$ ipython --no-banner

In [1]: import numpy as np

In [2]: np.set_printoptions(suppress=True, linewidth=160)

In [3]: def tidy(a):
   ...:     return np.round(a, 1) + 0
   ...: 

In [4]: other = np.array([[4, 3], [3, 3], [-3, 2]])

In [5]: F = np.tile(other, (2, 3))

In [6]: F
Out[6]: 
array([[ 4,  3,  4,  3,  4,  3],
       [ 3,  3,  3,  3,  3,  3],
       [-3,  2, -3,  2, -3,  2],
       [ 4,  3,  4,  3,  4,  3],
       [ 3,  3,  3,  3,  3,  3],
       [-3,  2, -3,  2, -3,  2]])

In [7]: U, sv, vt = np.linalg.svd(F)

In [8]: evecs = vt[:(sv > 1e-8).sum()]

In [9]: rng = np.random.default_rng(1025)

In [10]: vec = F[4] + 5 * F[0] + rng.integers(2) * np.eye(6)[3]

In [11]: print(vec)
[23. 18. 23. 19. 23. 18.]

In [12]: np.linalg.matrix_rank(np.vstack([F, vec]))
Out[12]: np.int64(3)

In [13]: tidy(np.linalg.norm(vec - evecs.T @ evecs @ vec))
Out[13]: np.float64(0.8)

In [14]: tidy(np.diag(evecs.T @ evecs))
Out[14]: array([0.3, 0.3, 0.3, 0.3, 0.3, 0.3])

In [15]: try:
    ...:     np.linalg.inv(F)
    ...: except np.linalg.LinAlgError as e:
    ...:     print(repr(e))
    ...: 
LinAlgError('Singular matrix')

In [16]: tidy(F @ np.linalg.pinv(F) @ F)
Out[16]: 
array([[ 4.,  3.,  4.,  3.,  4.,  3.],
       [ 3.,  3.,  3.,  3.,  3.,  3.],
       [-3.,  2., -3.,  2., -3.,  2.],
       [ 4.,  3.,  4.,  3.,  4.,  3.],
       [ 3.,  3.,  3.,  3.,  3.,  3.],
       [-3.,  2., -3.,  2., -3.,  2.]])

In [17]: print(np.allclose(F[:-1].T @ np.linalg.lstsq(F[:-1].T, F[-1])[0], F[-1]))
True

In [18]: U, sv, vt = np.linalg.svd(F)

In [19]: tidy(sv)
Out[19]: array([16.3,  8.4,  0. ,  0. ,  0. ,  0. ])

In [20]: other = U[:, :2] @ np.diag(sv[:2]) @ vt[:2]

In [21]: print(tidy(np.linalg.norm(F - other) / np.linalg.norm(F)))
0.0

In [22]: tidy(np.linalg.norm(F, 2) / np.linalg.norm(F))
Out[22]: np.float64(0.9)

In [23]: m1 = np.loadtxt("m.csv", delimiter=",")

In [24]: m1
Out[24]: 
array([[ 0.,  1.,  3., -2.,  3.,  3.],
       [ 0.,  1.,  3., -2.,  3.,  3.],
       [ 0.,  0.,  0.,  0.,  0.,  0.],
       [ 0.,  2.,  6., -4.,  6.,  6.],
       [ 0.,  1.,  3., -2.,  3.,  3.],
       [ 0.,  3.,  9., -6.,  9.,  9.],
       [ 0.,  1.,  3., -2.,  3.,  3.]])

In [25]: np.linalg.lstsq(m1[:-1].T, m1[-1])[2]
Out[25]: np.int32(1)

In [26]: np.allclose(m1[:-1].T @ np.linalg.lstsq(m1[:-1].T, m1[-1])[0], m1[-1])
Out[26]: True

In [27]: np.argsort(-np.linalg.norm(m1, axis=0).round(6), kind="stable")[:3]
Out[27]: array([2, 4, 5])

In [28]: [round(float(x), 1) for x in np.linalg.svd(m1, compute_uv=False)[:3]]
Out[28]: [23.3, 0.0, 0.0]

In [29]: np.linalg.matrix_rank(m1, rtol=0.1)
Out[29]: np.int64(1)

In [30]: other = np.array([[-1, -2, 0, 0, -1, -2, 1],
    ...:     [2, 0, 3, -2, 2, -2, 0],
    ...:     [-1, -1, -1, 0, 2, -1, -1],
    ...:     [3, 3, -1, 1, -3, 2, 0],
    ...:     [0, -3, -2, 3, -1, -2, 1],
    ...:     [-1, 2, 1, -3, -1, 1, 0],
    ...:     [3, -1, 3, 0, -2, -3, -2]])

In [31]: A = np.tril(other)

In [32]: A
Out[32]: 
array([[-1,  0,  0,  0,  0,  0,  0],
       [ 2,  0,  0,  0,  0,  0,  0],
       [-1, -1, -1,  0,  0,  0,  0],
       [ 3,  3, -1,  1,  0,  0,  0],
       [ 0, -3, -2,  3, -1,  0,  0],
       [-1,  2,  1, -3, -1,  1,  0],
       [ 3, -1,  3,  0, -2, -3, -2]])

In [33]: U, sv, vt = np.linalg.svd(A, full_matrices=False)

In [34]: print(tidy(U.T @ U))
[[1. 0. 0. 0. 0. 0. 0.]
 [0. 1. 0. 0. 0. 0. 0.]
 [0. 0. 1. 0. 0. 0. 0.]
 [0. 0. 0. 1. 0. 0. 0.]
 [0. 0. 0. 0. 1. 0. 0.]
 [0. 0. 0. 0. 0. 1. 0.]
 [0. 0. 0. 0. 0. 0. 1.]]

In [35]: tidy(vt @ vt.T)
Out[35]: 
array([[1., 0., 0., 0., 0., 0., 0.],
       [0., 1., 0., 0., 0., 0., 0.],
       [0., 0., 1., 0., 0., 0., 0.],
       [0., 0., 0., 1., 0., 0., 0.],
       [0., 0., 0., 0., 1., 0., 0.],
       [0., 0., 0., 0., 0., 1., 0.],
       [0., 0., 0., 0., 0., 0., 1.]])

In [36]: tidy(np.cumsum(sv ** 2) / np.sum(sv ** 2))
Out[36]: array([0.4, 0.7, 1. , 1. , 1. , 1. , 1. ])

In [37]: tidy(sv / sv[0])
Out[37]: array([1. , 1. , 0.7, 0.3, 0.2, 0.1, 0. ])

In [38]: print(np.allclose(U * sv @ vt, A))
True

In [39]: print(tidy(U.T @ A @ vt.T))
[[6.3 0.  0.  0.  0.  0.  0. ]
 [0.  6.1 0.  0.  0.  0.  0. ]
 [0.  0.  4.6 0.  0.  0.  0. ]
 [0.  0.  0.  1.7 0.  0.  0. ]
 [0.  0.  0.  0.  1.2 0.  0. ]
 [0.  0.  0.  0.  0.  0.7 0. ]
 [0.  0.  0.  0.  0.  0.  0. ]]

In [40]: np.linalg.matrix_rank(A - A[0, 0] * np.eye(7))
Out[40]: np.int64(6)

In [41]: arr = np.load("case7.npy")

In [42]: print(arr)
[[ 0  0  0  0]
 [ 3 -3  0  0]
 [ 0 -2 -2  0]
 [-1  3  2 -2]]

In [43]: [round(float(x), 1) for x in np.linalg.svd(arr, compute_uv=False)[:3]]
Out[43]: [5.9, 2.7, 1.3]

In [44]: proj = np.triu(np.array([[0, 0, -3, 2], [2, -3, 0, -2], [-2, 1, -2, 0], [-3, 0, 0, 2]]), 1) + np.eye(4)

In [45]: other = proj @ arr @ np.linalg.inv(proj)

In [46]: tidy(np.linalg.det(other))
Out[46]: np.float64(0.0)

In [47]: proj @ arr - arr @ proj
Out[47]: 
array([[-2., 12., 10., -4.],
       [ 2., -6.,  5., -8.],
       [ 0.,  0.,  0., -4.],
       [ 0.,  0., -3.,  8.]])

In [48]: other
Out[48]: 
array([[ -2.,  12.,   4.,  24.],
       [  5.,  -9.,  11., -24.],
       [  0.,  -2.,  -2.,  -4.],
       [ -1.,   3.,  -1.,   6.]])

In [49]: r = np.linalg.matrix_rank(arr)

In [50]: print(r)
3

In [51]: N = np.linalg.svd(arr)[2][r:].T

In [52]: [int(np.linalg.matrix_rank(arr[:i])) for i in range(1, len(arr) + 1)]
Out[52]: [0, 1, 2, 3]

In [53]: print([int(np.linalg.matrix_rank(np.delete(arr, i, axis=0))) for i in range(4)])
[3, 2, 2, 2]

In [54]: tidy(N[:, 0] / N[np.abs(N[:, 0]).round(6).argmax(), 0])
Out[54]: array([ 1.,  1., -1.,  0.])

In [55]: print(np.linalg.matrix_rank(arr.T @ arr), np.linalg.matrix_rank(arr @ arr.T))
3 3

In [56]: np.allclose(arr @ N, 0)
Out[56]: True

In [57]: tidy(np.sort(np.linalg.eigvals(arr)))
Out[57]: array([-3., -2., -2.,  0.])

In [58]: arr @ arr
Out[58]: 
array([[  0,   0,   0,   0],
       [ -9,   9,   0,   0],
       [ -6,  10,   4,   0],
       [ 11, -19,  -8,   4]])

In [59]: np.linalg.matrix_power(arr - np.diag(np.diag(arr)), 4)
Out[59]: 
array([[0, 0, 0, 0],
       [0, 0, 0, 0],
       [0, 0, 0, 0],
       [0, 0, 0, 0]])

In [60]: [int(np.linalg.matrix_rank(np.linalg.matrix_power(arr, p))) for p in range(1, 5)]
Out[60]: [3, 3, 3, 3]

In [61]: data = np.load("sample18.npy")

In [62]: data
Out[62]: 
array([[-2.4, -0.2,  1.1, -1.2, -1.2, -0.2,  0.4],
       [ 0.4,  0.4, -0.7,  2.7, -0.1,  1.1, -0.3],
       [-0.9,  0. , -1.2,  4.1, -1.7,  1.3,  0.6],
       [ 1.4,  0.3, -1.4, -1.5, -0.3, -0.9,  0.3],
       [ 1.5,  0. ,  0.5, -2. ,  0.2,  0.5, -0.6],
       [ 1.2,  0.3,  0.8, -2.2, -0.4, -0.4,  0.3],
       [ 0.1,  0. ,  1.4,  3.3, -1.7, -2.1, -0.2],
       [-0.6, -0.1, -0.8, -1.7,  0.5, -1. ,  0. ],
       [-1.3,  0. ,  0.4,  2.6, -0.2,  0.5,  0.2],
       [ 2.5, -0.2,  0.5,  1.7, -1.1,  0.8,  0.2],
       [-1.9,  0. ,  0.4,  0.2,  0.5,  0.6,  0.6],
       [-1.9,  0.1,  0.9,  0.4, -0.1,  4.1,  0.3],
       [ 1.6,  0.4, -0.9, -0.1,  0.2, -1.4,  0.6]])

In [63]: U, sv, vt = np.linalg.svd(data, full_matrices=False)

In [64]: print(tidy(U.T @ data @ vt.T))
[[8.3 0.  0.  0.  0.  0.  0. ]
 [0.  6.1 0.  0.  0.  0.  0. ]
 [0.  0.  4.4 0.  0.  0.  0. ]
 [0.  0.  0.  3.3 0.  0.  0. ]
 [0.  0.  0.  0.  2.2 0.  0. ]
 [0.  0.  0.  0.  0.  1.1 0. ]
 [0.  0.  0.  0.  0.  0.  0.6]]

In [65]: tidy(U.T @ U)
Out[65]: 
array([[1., 0., 0., 0., 0., 0., 0.],
       [0., 1., 0., 0., 0., 0., 0.],
       [0., 0., 1., 0., 0., 0., 0.],
       [0., 0., 0., 1., 0., 0., 0.],
       [0., 0., 0., 0., 1., 0., 0.],
       [0., 0., 0., 0., 0., 1., 0.],
       [0., 0., 0., 0., 0., 0., 1.]])

In [66]: tidy(sv / sv[0])
Out[66]: array([1. , 0.7, 0.5, 0.4, 0.3, 0.1, 0.1])

In [67]: (sv > 1e-8).sum()
Out[67]: np.int64(7)

In [68]: tidy(sv)
Out[68]: array([8.3, 6.1, 4.4, 3.3, 2.2, 1.1, 0.6])

In [69]: tidy(np.cumsum(sv ** 2) / np.sum(sv ** 2))
Out[69]: array([0.5, 0.7, 0.9, 1. , 1. , 1. , 1. ])

In [70]: tidy(np.sqrt((sv ** 2).sum())), tidy(np.linalg.norm(data))
Out[70]: (np.float64(12.0), np.float64(12.0))

In [71]: print(U.shape, sv.shape, vt.shape)
(13, 7) (7,) (7, 7)

In [72]: print(tidy(np.abs(vt[0])))
[0.2 0.  0.  0.9 0.2 0.3 0. ]

In [73]: vec = np.array([-4, -6, -6, 3, -8, 2, 2])

In [74]: rhs = data @ vec

In [75]: c, lr = np.zeros(7), 1 / np.linalg.norm(data, 2) ** 2

In [76]: for i in range(6):
    ...:     c -= lr * data.T @ (data @ c - rhs)
    ...:     if i % 2 == 0: print(i, round(np.linalg.norm(data @ c - rhs), 1))
    ...: 
0 21.0
2 17.5
4 14.9

In [77]: tidy(c)
Out[77]: array([-3.5, -0.2, -2.2,  4.4, -3.2,  1.5,  1.4])

In [78]: tidy(np.linalg.cond(data))
Out[78]: np.float64(13.0)

In [79]: X = np.loadtxt("layer5.csv", delimiter=",")

In [80]: X
Out[80]: 
array([[0., 3., 0., 0., 5., 5., 5.],
       [0., 0., 0., 4., 1., 4., 0.],
       [0., 0., 0., 2., 5., 1., 3.],
       [0., 0., 0., 0., 3., 2., 1.],
       [0., 0., 0., 0., 0., 3., 4.],
       [0., 0., 0., 0., 0., 0., 0.],
       [0., 0., 0., 0., 0., 0., 0.]])

In [81]: r = np.linalg.matrix_rank(X)

In [82]: r
Out[82]: np.int64(5)

In [83]: N = np.linalg.svd(X)[2][r:].T

In [84]: tidy(X @ N)
Out[84]: 
array([[0., 0.],
       [0., 0.],
       [0., 0.],
       [0., 0.],
       [0., 0.],
       [0., 0.],
       [0., 0.]])

In [85]: [int(np.linalg.matrix_rank(X[:, :j + 1])) for j in range(7)]
Out[85]: [0, 1, 1, 2, 3, 4, 5]

In [86]: W1 = np.array([[6, 0, 8], [4, 6, 5], [7, 5, 6], [5, 1, 2], [5, 8, 8], [3, 7, 0]])

In [87]: c = np.array([5, 7, 2])

In [88]: act = np.maximum(F @ W1 + c, 0)

In [89]: (act > 0).astype(int)
Out[89]: 
array([[1, 1, 1],
       [1, 1, 1],
       [0, 0, 0],
       [1, 1, 1],
       [1, 1, 1],
       [0, 0, 0]])

In [90]: basis = np.array([[0, 0, 2], [2, 0, 2], [-2, 2, -1]])

In [91]: print(act @ basis)
[[-20 222 317]
 [ -2 178 277]
 [  0   0   0]
 [-20 222 317]
 [ -2 178 277]
 [  0   0   0]]

In [92]: u = np.array([1, 0, 2])

In [93]: np.cross(X[5, :3], X[6, :3])
Out[93]: array([0., 0., 0.])

In [94]: np.array([np.convolve(row, u, "same") for row in X])
Out[94]: 
array([[ 3.,  0.,  6.,  5.,  5., 15., 10.],
       [ 0.,  0.,  4.,  1., 12.,  2.,  8.],
       [ 0.,  0.,  2.,  5.,  5., 13.,  2.],
       [ 0.,  0.,  0.,  3.,  2.,  7.,  4.],
       [ 0.,  0.,  0.,  0.,  3.,  4.,  6.],
       [ 0.,  0.,  0.,  0.,  0.,  0.,  0.],
       [ 0.,  0.,  0.,  0.,  0.,  0.,  0.]])

In [95]: print(np.unique(X.round(6), axis=0).shape)
(6, 7)

In [96]: np.abs(np.diag(np.linalg.qr(X)[1])) > 1e-9
Out[96]: array([False, False, False, False, False, False, False])

In [97]: tidy(np.trace(np.linalg.pinv(X) @ X))
Out[97]: np.float64(5.0)

In [98]: try:
    ...:     np.linalg.inv(X)
    ...: except np.linalg.LinAlgError as e:
    ...:     print("failed:", e)
    ...: 
failed: Singular matrix

In [99]: sv = 3 * 0.7 ** np.arange(6)

In [100]: O, _ = np.linalg.qr(np.array([[0.3, -0.5, -1.5, -1.9, -1.7, -0.2],
     ...:     [1.2, 0.1, 1.4, -0.4, -0.2, -1.7],
     ...:     [0.1, -0.9, 0.6, 0.2, 0.4, -0.5],
     ...:     [-0.3, -1.8, 0.5, 0.5, 0.6, 0.6],
     ...:     [-0.2, 0.1, 1.3, 1.6, -0.4, 0.4],
     ...:     [-1.4, 1.0, -0.7, -1.3, -0.7, 1.0]]))

In [101]: J = rng.normal(size=(11, 6)) * sv @ O

In [102]: tidy(J)
Out[102]: 
array([[ 0.1,  0. ,  0.2,  0.7,  0.2,  0.3],
       [ 2.2, -0.6,  0.4,  1.6, -0.8,  1. ],
       [ 0.4, -1.3, -4.7,  0.1,  4.2, -2.3],
       [ 1.5,  3.5,  3.2,  1.6, -0.5,  0.3],
       [-1.1, -0.1, -1.4, -0.3,  0.1,  1.1],
       [-0.3,  0.2,  2.3, -0.1, -1.2,  2. ],
       [-0.5,  0.7, -0.7,  1.3, -0.1,  1.2],
       [-1.2,  0.1, -1.4, -1.2, -0.5,  0.7],
       [ 0.2,  1.2,  0.4, -0.3,  1.1,  0.3],
       [ 1.6, -0.8,  0.7,  2. ,  0.4,  1. ],
       [ 1.5, -0.1, -2.3,  2.6,  3.8, -0.6]])

In [103]: ang = np.radians(180)

In [104]: R = np.eye(6)

In [105]: R[2, 2] = R[0, 0] = np.cos(ang)

In [106]: R[2, 0], R[0, 2] = -np.sin(ang), np.sin(ang)

In [107]: tidy(R)
Out[107]: 
array([[-1.,  0.,  0.,  0.,  0.,  0.],
       [ 0.,  1.,  0.,  0.,  0.,  0.],
       [ 0.,  0., -1.,  0.,  0.,  0.],
       [ 0.,  0.,  0.,  1.,  0.,  0.],
       [ 0.,  0.,  0.,  0.,  1.,  0.],
       [ 0.,  0.,  0.,  0.,  0.,  1.]])

In [108]: other = J @ R.T

In [109]: print(tidy(np.linalg.det(R)), np.trace(R))
1.0 2.0

In [110]: tidy(np.abs(other - J).max(axis=0))
Out[110]: array([4.4, 0. , 9.3, 0. , 0. , 0. ])

In [111]: other = np.c_[J[:, :4] @ np.array([[-5, 3, -5, 1], [-4, 0, -1, -4], [0, 5, -1, -2], [2, 0, -3, 0]]), np.array([2, 1, 3, -1, 3, 0, 1, -2, -2, -1, 2])]

In [112]: tidy(other)
Out[112]: 
array([[  0.6,   1.3,  -2.9,  -0.5,   2. ],
       [ -5.4,   8.6, -15.5,   4. ,   1. ],
       [  3.2, -22. ,   3.5,  14.8,   3. ],
       [-18.4,  20.7, -19.1, -19.1,  -1. ],
       [  5.2, -10. ,   7.6,   2.1,   3. ],
       [  0.3,  10.7,  -0.7,  -5.8,   0. ],
       [  2.7,  -5.1,  -1.3,  -1.8,   1. ],
       [  3.5, -10.6,  11.2,   1.3,  -2. ],
       [ -6.4,   2.4,  -1.7,  -5.2,  -2. ],
       [ -1. ,   8.1, -13.8,   3.3,  -1. ],
       [ -1.8,  -6.8, -13. ,   6.5,   2. ]])

In [113]: np.linalg.matrix_rank(other)
Out[113]: np.int64(5)

In [114]: tidy(np.linalg.norm(other - J @ np.linalg.lstsq(J, other)[0], axis=0))
Out[114]: array([0. , 0. , 0. , 0. , 4.4])

In [115]: M = np.load("arr.npy")

In [116]: M
Out[116]: 
array([[0, 0, 1, 3, 3, 1, 0, 2],
       [0, 0, 0, 3, 1, 0, 2, 2],
       [0, 0, 0, 2, 1, 1, 0, 0],
       [0, 0, 0, 0, 2, 2, 2, 0],
       [0, 0, 0, 0, 0, 2, 0, 1],
       [0, 0, 0, 0, 0, 0, 0, 3],
       [0, 0, 0, 0, 0, 0, 0, 1],
       [0, 0, 0, 0, 0, 0, 0, 0]])

In [117]: U, sv, vt = np.linalg.svd(M)

In [118]: evecs = vt[:(sv > 1e-8).sum()]

In [119]: vec = M[6] + 3 * M[4] + rng.integers(2) * np.eye(8)[2]

In [120]: vec
Out[120]: array([0., 0., 1., 0., 0., 6., 0., 4.])

In [121]: np.linalg.matrix_rank(np.vstack([M, vec]))
Out[121]: np.int64(6)

In [122]: tidy(np.linalg.norm(vec - evecs.T @ evecs @ vec))
Out[122]: np.float64(0.0)

In [123]: tidy(evecs.T @ evecs)
Out[123]: 
array([[0., 0., 0., 0., 0., 0., 0., 0.],
       [0., 0., 0., 0., 0., 0., 0., 0.],
       [0., 0., 1., 0., 0., 0., 0., 0.],
       [0., 0., 0., 1., 0., 0., 0., 0.],
       [0., 0., 0., 0., 1., 0., 0., 0.],
       [0., 0., 0., 0., 0., 1., 0., 0.],
       [0., 0., 0., 0., 0., 0., 1., 0.],
       [0., 0., 0., 0., 0., 0., 0., 1.]])

In [124]: np.allclose(evecs.T @ evecs @ vec, vec)
Out[124]: True
